% python3 -q
>>> import numpy as np
>>> import numpy.linalg as la
>>> np.set_printoptions(precision=2, suppress=True, linewidth=200)
>>> M = np.load("case9.npy")
>>> M
array([[ 0.93, -0.07,  0.37],
       [-0.07,  0.93,  0.37],
       [ 0.37,  0.37, -0.85]])
>>> x0 = np.array([3, -1, 3])
>>> np.sort(np.abs(np.degrees(np.angle(la.eigvals(M)))))
array([  0.,   0., 180.])
>>> [p for p in range(1, 25) if np.allclose(la.matrix_power(M, p), np.eye(3))]
[2, 4, 6, 8, 10, 12, 14, 16, 18, 20, 22, 24]
>>> 3 - la.matrix_rank(M - np.eye(3), tol=1e-8)
np.int64(2)
>>> np.abs(la.eigvals(M))
array([1., 1., 1.])
>>> round(la.det(M), 2)
np.float64(-1.0)
>>> M.T @ (M @ x0)
array([ 3., -1.,  3.])
>>> w, V = la.eigh(M)
>>> round(w.sum(), 2), np.trace(M)
(np.float64(1.0), np.float64(1.0))
>>> (w > 1e-8).sum(), (w < -1e-8).sum()
(np.int64(2), np.int64(1))
>>> np.unique(w.round(6) + 0, return_counts=True)[1]
array([1, 2])
>>> np.round(V.T @ M @ V, 2) + 0
array([[-1.,  0.,  0.],
       [ 0.,  1.,  0.],
       [ 0.,  0.,  1.]])
>>> la.eigvalsh(M + -2 * np.eye(3))
array([-3., -1., -1.])
>>> la.eigvalsh(M @ M)
array([1., 1., 1.])
>>> [round(float(la.det(M[:i, :i])), 2) + 0 for i in range(1, 4)]
[0.93, 0.85, -1.0]
>>> np.round(la.eigvalsh(M).min(), 2)
np.float64(-1.0)
>>> rng = np.random.default_rng(96211)
>>> z = rng.permutation(3)
>>> Y = M[:, z] * rng.choice([-1, 1], 3)
>>> Y
array([[-0.93, -0.07,  0.37],
       [ 0.07,  0.93,  0.37],
       [-0.37,  0.37, -0.85]])
>>> left, _, Vh = la.svd(M.T @ Y)
>>> z
array([0, 1, 2])
>>> E = np.load("block11.npy")
>>> E
array([[-2.08,  2.21,  3.97],
       [ 4.2 , -0.74, -2.61],
       [-4.89, -0.66,  0.82],
       [ 0.17, -2.8 , -4.14],
       [ 3.19,  2.69,  2.76],
       [ 0.89,  2.94,  3.95],
       [ 4.81,  1.36,  0.23],
       [-4.6 ,  0.19,  1.95],
       [-3.53,  1.37,  3.27],
       [ 4.2 ,  2.17,  1.63],
       [-2.56, -2.85, -3.22],
       [-4.64,  0.12,  1.86],
       [-3.49, -2.58, -2.48],
       [-4.11, -2.24, -1.76],
       [-1.18,  2.55,  4.14]])
>>> left, sv, Vh = la.svd(E, full_matrices=False)
>>> sv.round(2) + 0
array([14.22, 13.14,  0.  ])
>>> np.round(sv / sv[0], 2) + 0
array([1.  , 0.92, 0.  ])
>>> np.round(left.T @ left, 2) + 0
array([[1., 0., 0.],
       [0., 1., 0.],
       [0., 0., 1.]])
>>> np.round(Vh @ Vh.T, 2) + 0
array([[1., 0., 0.],
       [0., 1., 0.],
       [0., 0., 1.]])
>>> rank = la.matrix_rank(E)
>>> rank
np.int64(2)
>>> null = la.svd(E)[2][rank:].T
>>> np.round(E @ null, 2) + 0
array([[0.],
       [0.],
       [0.],
       [0.],
       [0.],
       [0.],
       [0.],
       [0.],
       [0.],
       [0.],
       [0.],
       [0.],
       [0.],
       [0.],
       [0.]])
>>> null[:, 0] / null[np.abs(null[:, 0]).round(6).argmax(), 0]
array([-0.25,  1.  , -0.69])
>>> [int(la.matrix_rank(E[:, :j + 1])) for j in range(3)]
[1, 2, 2]
>>> np.allclose(E @ null, 0)
True
>>> Y = E + rng.integers(-2, 3, (15, 2)) @ rng.integers(-2, 3, (2, 3))
>>> Y
array([[ -6.08,   0.21,   3.97],
       [  0.2 ,  -2.74,  -2.61],
       [ -7.89,  -1.66,   0.82],
       [  3.17,  -1.8 ,  -4.14],
       [ -0.81,   0.69,   2.76],
       [ -0.11,   1.94,   3.95],
       [  0.81,  -0.64,   0.23],
       [ -3.6 ,   1.19,   1.95],
       [  0.47,   1.37,   3.27],
       [ -0.8 ,   1.17,   1.63],
       [ -7.56,  -3.85,  -3.22],
       [ -4.64,   0.12,   1.86],
       [  2.51,  -0.58,  -2.48],
       [-10.11,  -4.24,  -1.76],
       [ -1.18,   4.55,   4.14]])
>>> la.matrix_rank(Y - E, tol=1e-8)
np.int64(2)
>>> Z = Y[[1, 9]].astype(float)
>>> for _ in range(3):
...     z = la.norm(Y[:, None] - Z, axis=-1).argmin(axis=1)
...     Z = np.array([Y[z == j].mean(axis=0) for j in range(2)])
... 
>>> z
array([1, 0, 1, 0, 1, 1, 1, 1, 1, 1, 0, 1, 0, 0, 1])
>>> Z
array([[-2.36, -2.64, -2.84],
       [-2.38,  0.89,  2.46]])
>>> np.abs(Z[1] - Z[0]).argmax()
np.int64(2)
>>> J = np.load("mat.npy")
>>> J
array([[0., 0., 2.],
       [0., 0., 0.],
       [2., 0., 0.]])
>>> w, V = la.eigh(J)
>>> x0 = np.array([-1, 4, -2])
>>> la.eigvalsh(J[1:, 1:])
array([0., 0.])
>>> V * np.maximum(w, 0) @ V.T
array([[1., 0., 1.],
       [0., 0., 0.],
       [1., 0., 1.]])
>>> x0 @ J @ x0
np.float64(8.0)
>>> np.abs(J).sum(axis=1).max(), np.abs(w).max()
(np.float64(2.0), np.float64(2.0))
>>> f = np.array([3, -1, 3])
>>> np.cross(J[0, :3], J[1, :3])
array([0., 0., 0.])
>>> left, sv, Vh = la.svd(J)
>>> V = Vh[:(sv > 1e-8).sum()]
>>> x0 = J[2] + 4 * J[1] + rng.integers(2) * np.eye(3)[1]
>>> x0
array([2., 1., 0.])
>>> round(float(la.norm(x0 - V.T @ V @ x0)), 2)
1.0
>>> np.diag(V.T @ V)
array([1., 0., 1.])
>>> V.T @ V
array([[1., 0., 0.],
       [0., 0., 0.],
       [0., 0., 1.]])
>>> def softmax(z):
...     e = np.exp(z - z.max(axis=-1, keepdims=True))
...     return e / e.sum(axis=-1, keepdims=True)
... 
>>> softmax(J[2])
array([0.79, 0.11, 0.11])
>>> softmax(J).sum(axis=1)
array([1., 1., 1.])
>>> np.round(softmax(10 * J[2]), 2) + 0
array([1., 0., 0.])
>>> S = J @ J.T / np.sqrt(3)
>>> softmax(S)[2] @ J
array([1.67, 0.  , 0.17])
>>> softmax(S + np.triu(np.full(S.shape, -np.inf), 1))
array([[1.  , 0.  , 0.  ],
       [0.5 , 0.5 , 0.  ],
       [0.08, 0.08, 0.83]])
>>> A = np.array([[-2, 1, -2, 0, 0],
...     [0, -2, 1, -2, 0],
...     [0, 0, -2, 1, -2],
...     [-2, 0, 0, -2, 1],
...     [1, -2, 0, 0, -2]])
>>> A
array([[-2,  1, -2,  0,  0],
       [ 0, -2,  1, -2,  0],
       [ 0,  0, -2,  1, -2],
       [-2,  0,  0, -2,  1],
       [ 1, -2,  0,  0, -2]])
>>> z = rng.permutation(5)
>>> Y = A[:, z] * rng.choice([-1, 1], 5)
>>> Y
array([[ 2,  1, -2,  0,  0],
       [-1, -2,  0,  0, -2],
       [ 2,  0,  0,  2,  1],
       [ 0,  0, -2, -1, -2],
       [ 0, -2,  1,  2,  0]])
>>> left, _, Vh = la.svd(A.T @ Y)
>>> np.round(left @ Vh, 2) + 0
array([[ 0.,  0.,  1.,  0.,  0.],
       [ 0.,  1.,  0.,  0.,  0.],
       [-1.,  0.,  0.,  0.,  0.],
       [ 0.,  0.,  0.,  0.,  1.],
       [ 0.,  0.,  0., -1.,  0.]])
>>> data = np.load("sample7.npy")
>>> data
array([[ 0,  3,  0],
       [ 0,  0, -3],
       [ 0,  0,  0]])
>>> [round(float(x), 2) for x in la.svd(data, compute_uv=False)[:3]]
[3.0, 3.0, 0.0]
>>> la.cond(data) > 100
np.True_
>>> np.argsort(-la.norm(data, axis=0).round(6), kind="stable")[:3]
array([1, 2, 0])
>>> round(la.norm(data, 2) / la.norm(data), 2)
np.float64(0.71)
>>> la.matrix_power(data - np.diag(np.diag(data)), 3)
array([[0, 0, 0],
       [0, 0, 0],
       [0, 0, 0]])
>>> np.sort(la.eigvals(data))
array([0., 0., 0.])
>>> [int(la.matrix_rank(la.matrix_power(data, p))) for p in range(1, 4)]
[2, 1, 0]
>>> la.matrix_rank(data - data[0, 0] * np.eye(3))
np.int64(2)
>>> proj = np.triu(np.array([[2, -1, -4], [0, -1, 4], [-5, 2, -4]]), 1) + np.eye(3)
>>> Y = proj @ data @ la.inv(proj)
>>> proj @ data - data @ proj
array([[ 0.,  0., -9.],
       [ 0.,  0.,  0.],
       [ 0.,  0.,  0.]])
>>> np.poly(Y)
array([1., 0., 0., 0.])
>>> np.trace(Y), np.trace(data)
(np.float64(0.0), np.int64(0))
>>> mat = np.load("dump.npy")
>>> mat
array([[ 0.,  2.],
       [ 2., -2.]])
>>> z = rng.permutation(2)
>>> z
array([1, 0])
>>> Y = mat[z][:, z]
>>> Y
array([[-2.,  2.],
       [ 2.,  0.]])
>>> np.diag(Y)
array([-2.,  0.])
>>> m1 = np.load("w.npy")
>>> m1
array([[-0.8, -0.6],
       [-0.6,  0.8]])
>>> w, V = la.eigh(m1)
>>> x0 = np.array([0, -3])
>>> la.eigvalsh(m1[1:, 1:])
array([0.8])
>>> try:
...     la.cholesky(m1)
... except la.LinAlgError as e:
...     print(e)
... 
Matrix is not positive definite
>>> np.all(la.eigvalsh(m1) > 0)
np.False_
>>> z = rng.permutation(2)
>>> z
array([1, 0])
>>> Y = m1[z][:, z]
>>> Y
array([[ 0.8, -0.6],
       [-0.6, -0.8]])
>>> np.trace(Y)
np.float64(0.0)
>>> round(la.det(Y), 2), round(la.det(m1[z]), 2)
(np.float64(-1.0), np.float64(1.0))
>>> np.allclose(Y, m1)
False
>>> feats = np.array([[3, 4, 5, 6, 7, 8],
...     [9, 10, 11, 12, 13, 14],
...     [15, 16, 17, 18, 19, 20],
...     [21, 22, 23, 24, 25, 26],
...     [27, 28, 29, 30, 31, 32],
...     [33, 34, 35, 36, 37, 38]])
>>> feats
array([[ 3,  4,  5,  6,  7,  8],
       [ 9, 10, 11, 12, 13, 14],
       [15, 16, 17, 18, 19, 20],
       [21, 22, 23, 24, 25, 26],
       [27, 28, 29, 30, 31, 32],
       [33, 34, 35, 36, 37, 38]])
>>> # rank 2
>>> left, sv, Vh = la.svd(feats)
>>> sv.round(2) + 0
array([137.82,   4.57,   0.  ,   0.  ,   0.  ,   0.  ])
>>> Y = left[:, :2] @ np.diag(sv[:2]) @ Vh[:2]
>>> la.matrix_rank(feats, rtol=0.05)
np.int64(1)
>>> la.matrix_rank(Y)
np.int64(2)
>>> Y
array([[ 3.,  4.,  5.,  6.,  7.,  8.],
       [ 9., 10., 11., 12., 13., 14.],
       [15., 16., 17., 18., 19., 20.],
       [21., 22., 23., 24., 25., 26.],
       [27., 28., 29., 30., 31., 32.],
       [33., 34., 35., 36., 37., 38.]])
